>>> import numpy as np
>>> import numpy.linalg as la
>>> np.set_printoptions(suppress=True, linewidth=100)
>>> Q, _ = la.qr(np.array([[1.9, -0.5, 0.0, -0.5, -0.3],
...     [-1.1, 1.4, -0.3, 1.7, -1.4],
...     [-0.5, 1.5, -0.4, 1.6, 1.1],
...     [-0.1, 1.4, -1.0, 0.9, 0.8],
...     [0.6, 0.5, -1.4, 0.1, 1.1]]))
>>> arr = -1 * Q
>>> arr.round(1) + 0
array([[ 0.8,  0.3,  0.4, -0.2,  0.2],
       [-0.5,  0.4,  0.2, -0.5,  0.6],
       [-0.2,  0.5,  0.4, -0.1, -0.7],
       [ 0. ,  0.6, -0.1,  0.7,  0.3],
       [ 0.3,  0.4, -0.8, -0.4, -0.1]])
>>> Q = arr.astype(float).copy()
>>> for j in range(5):
...     Q[:, j] -= Q[:, :j] @ (Q[:, :j].T @ Q[:, j])
...     Q[:, j] /= la.norm(Q[:, j])
... 
>>> np.round(Q.T @ Q, 1) + 0
array([[1., 0., 0., 0., 0.],
       [0., 1., 0., 0., 0.],
       [0., 0., 1., 0., 0.],
       [0., 0., 0., 1., 0.],
       [0., 0., 0., 0., 1.]])
>>> np.round(la.svd(arr, compute_uv=False), 1)
array([1., 1., 1., 1., 1.])
>>> np.round(arr.T @ arr, 1) + 0
array([[1., 0., 0., 0., 0.],
       [0., 1., 0., 0., 0.],
       [0., 0., 1., 0., 0.],
       [0., 0., 0., 1., 0.],
       [0., 0., 0., 0., 1.]])
>>> round(arr[:, 4] @ arr[:, 1], 1)
np.float64(0.0)
>>> r0 = np.array([-3, -5, -3, -3, 5])
>>> out = arr + np.outer(r0, np.eye(5)[2])
>>> la.matrix_rank(la.inv(out) - la.inv(arr), tol=1e-8)
np.int64(1)
>>> round(la.det(out) / la.det(arr), 1), round(1 + la.solve(arr, r0)[2], 1)
(np.float64(-5.9), np.float64(-5.9))
>>> out.round(1) + 0
array([[ 0.8,  0.3, -2.6, -0.2,  0.2],
       [-0.5,  0.4, -4.8, -0.5,  0.6],
       [-0.2,  0.5, -2.6, -0.1, -0.7],
       [ 0. ,  0.6, -3.1,  0.7,  0.3],
       [ 0.3,  0.4,  4.2, -0.4, -0.1]])
>>> round(la.det(out.T), 1)
np.float64(5.9)
>>> np.round(np.poly(out), 1)
array([ 1. ,  0.9,  1.4, -9.4, 12.5, -5.9])
>>> round(float(la.det(out[::-1])), 1)
5.9
>>> np.round(np.kron(np.eye(2, dtype=int), out), 1) + 0
array([[ 0.8,  0.3, -2.6, -0.2,  0.2,  0. ,  0. ,  0. ,  0. ,  0. ],
       [-0.5,  0.4, -4.8, -0.5,  0.6,  0. ,  0. ,  0. ,  0. ,  0. ],
       [-0.2,  0.5, -2.6, -0.1, -0.7,  0. ,  0. ,  0. ,  0. ,  0. ],
       [ 0. ,  0.6, -3.1,  0.7,  0.3,  0. ,  0. ,  0. ,  0. ,  0. ],
       [ 0.3,  0.4,  4.2, -0.4, -0.1,  0. ,  0. ,  0. ,  0. ,  0. ],
       [ 0. ,  0. ,  0. ,  0. ,  0. ,  0.8,  0.3, -2.6, -0.2,  0.2],
       [ 0. ,  0. ,  0. ,  0. ,  0. , -0.5,  0.4, -4.8, -0.5,  0.6],
       [ 0. ,  0. ,  0. ,  0. ,  0. , -0.2,  0.5, -2.6, -0.1, -0.7],
       [ 0. ,  0. ,  0. ,  0. ,  0. ,  0. ,  0.6, -3.1,  0.7,  0.3],
       [ 0. ,  0. ,  0. ,  0. ,  0. ,  0.3,  0.4,  4.2, -0.4, -0.1]])
>>> round(np.einsum("ii->", out), 1)
np.float64(-0.9)
>>> round(la.eigvals(out).sum().real, 1)
np.float64(-0.9)
>>> m1 = np.array([[-2, -1, 0, 1, 2], [3, 4, 5, 6, 7]])
>>> out = m1 / np.sqrt((m1 ** 2).mean(axis=1, keepdims=True))
>>> np.round(la.norm(out, axis=1), 1)
array([2.2, 2.2])
>>> la.matrix_rank(out) == la.matrix_rank(m1)
np.True_
>>> out[1].round(1)
array([0.6, 0.8, 1. , 1.2, 1.3])
>>> la.matrix_rank(m1 - m1.mean(axis=1, keepdims=True))
np.int64(1)
>>> m1 - m1.mean(axis=1, keepdims=True)
array([[-2., -1.,  0.,  1.,  2.],
       [-2., -1.,  0.,  1.,  2.]])
>>> x = np.array([2, -1, 3, -3, -3])
>>> la.norm(m1 @ x) <= la.norm(m1, 2) * la.norm(x) + 1e-9
np.True_
>>> np.einsum("ij,j->i", m1, x)
array([-12, -22])
>>> m1 @ (2 * x)
array([-24, -44])
>>> m1 * x
array([[ -4,   1,   0,  -3,  -6],
       [  6,  -4,  15, -18, -21]])
>>> np.sign((m1 @ x).round(6))
array([-1, -1])
>>> r0 = np.array([0, 2, 1])
>>> np.cross(m1[0, :3], m1[1, :3])
array([-5, 10, -5])
>>> np.array([np.convolve(row, r0, "same") for row in m1])
array([[-4, -4, -1,  2,  5],
       [ 6, 11, 14, 17, 20]])
>>> np.convolve(m1[0], r0)
array([ 0, -4, -4, -1,  2,  5,  2])
>>> theta = np.radians(90)
>>> Rm = np.eye(5)
>>> Rm[4, 4] = Rm[0, 0] = np.cos(theta)
>>> Rm[4, 0], Rm[0, 4] = -np.sin(theta), np.sin(theta)
>>> Rm.round(1) + 0
array([[ 0.,  0.,  0.,  0.,  1.],
       [ 0.,  1.,  0.,  0.,  0.],
       [ 0.,  0.,  1.,  0.,  0.],
       [ 0.,  0.,  0.,  1.,  0.],
       [-1.,  0.,  0.,  0.,  0.]])
>>> out = m1 @ Rm.T
>>> np.abs(out - m1).max(axis=0)
array([ 4.,  0.,  0.,  0., 10.])
>>> round(la.det(Rm), 1), np.trace(Rm)
(np.float64(1.0), np.float64(3.0))
>>> x = np.array([2, 0, 2, 0, 1])
>>> a = np.maximum(m1 @ x, 0)
>>> m1.T @ a
array([ 69,  92, 115, 138, 161])
>>> feats = np.load("case10.npy")
>>> feats
array([[-5, -4, -4,  1],
       [-6, -5, -5,  0],
       [-2, -1, -1,  4]])
>>> [round(float(x), 1) for x in la.svd(feats, compute_uv=False)[:3]]
[12.3, 3.9, 0.0]
>>> round(la.norm(feats, 2) / la.norm(feats), 1)
np.float64(1.0)
>>> x = np.array([2, 0, 2, 1])
>>> feats @ (2 * x)
array([-34, -44,  -4])
>>> feats @ np.eye(4)[2]
array([-4., -5., -1.])
>>> (feats * x).sum(axis=1)
array([-17, -22,  -2])
>>> feats @ np.ones(4)
array([-12., -16.,   0.])
>>> rng = np.random.default_rng(88771)
>>> out = feats + rng.integers(-2, 3, (3, 2)) @ rng.integers(-2, 3, (2, 4))
>>> out
array([[-8, -4, -4,  4],
       [-6, -8, -5,  0],
       [ 1, -4, -1,  1]])
>>> la.matrix_rank(out - feats, tol=1e-8)
np.int64(2)
>>> np.abs(out - feats).sum(axis=1)
array([6, 3, 9])
>>> np.round(la.svd(out - feats, compute_uv=False), 1) + 0
array([6.5, 3.4, 0. ])
>>> out - feats
array([[-3,  0,  0,  3],
       [ 0, -3,  0,  0],
       [ 3, -3,  0, -3]])
>>> round(la.norm(out, "nuc"), 1)
np.float64(22.5)
>>> np.round(la.norm(out[2] - out[0]), 1)
np.float64(9.9)
>>> la.norm(out, axis=1).argmax()
np.int64(1)
>>> mat = np.load("block17.npy")
>>> mat
array([[-9.9,  0.4,  0.2],
       [ 9.2,  1. ,  0.3],
       [-0.8, -1.1,  1.1],
       [-2.8, -1. , -0.2],
       [-8.2,  3.6,  0.3],
       [ 6.5,  2.8,  0. ],
       [ 9.5,  1.6,  0.1],
       [ 9.8, -1.3, -0.2],
       [ 2.6, -4.2, -0.4],
       [-1.3, -1.5,  0.4],
       [ 0.5,  4.1,  0.1],
       [13. , -1.2,  0.1]])
>>> out = mat / la.norm(mat, axis=1, keepdims=True)
>>> cov = out @ out.T
>>> np.round(la.norm(out, axis=1), 1)
array([1., 1., 1., 1., 1., 1., 1., 1., 1., 1., 1., 1.])
>>> np.argwhere(np.triu(np.abs(cov) > 0.95, 1))
array([[ 0,  1],
       [ 0,  6],
       [ 0,  7],
       [ 0, 11],
       [ 1,  3],
       [ 1,  5],
       [ 1,  6],
       [ 1,  7],
       [ 1, 11],
       [ 3,  5],
       [ 3,  6],
       [ 4,  7],
       [ 5,  6],
       [ 6,  7],
       [ 6, 11],
       [ 7, 11]])
>>> (np.abs(cov) > 0.9).astype(int)
array([[1, 1, 0, 1, 1, 1, 1, 1, 0, 0, 0, 1],
       [1, 1, 0, 1, 0, 1, 1, 1, 0, 0, 0, 1],
       [0, 0, 1, 0, 0, 0, 0, 0, 0, 0, 0, 0],
       [1, 1, 0, 1, 0, 1, 1, 0, 0, 0, 0, 1],
       [1, 0, 0, 0, 1, 0, 0, 1, 0, 0, 0, 1],
       [1, 1, 0, 1, 0, 1, 1, 0, 0, 0, 0, 0],
       [1, 1, 0, 1, 0, 1, 1, 1, 0, 0, 0, 1],
       [1, 1, 0, 0, 1, 0, 1, 1, 0, 0, 0, 1],
       [0, 0, 0, 0, 0, 0, 0, 0, 1, 0, 0, 0],
       [0, 0, 0, 0, 0, 0, 0, 0, 0, 1, 0, 0],
       [0, 0, 0, 0, 0, 0, 0, 0, 0, 0, 1, 0],
       [1, 1, 0, 1, 1, 0, 1, 1, 0, 0, 0, 1]])
>>> round(np.degrees(np.arccos(np.clip(cov[7, 0], -1, 1))), 1)
np.float64(174.8)
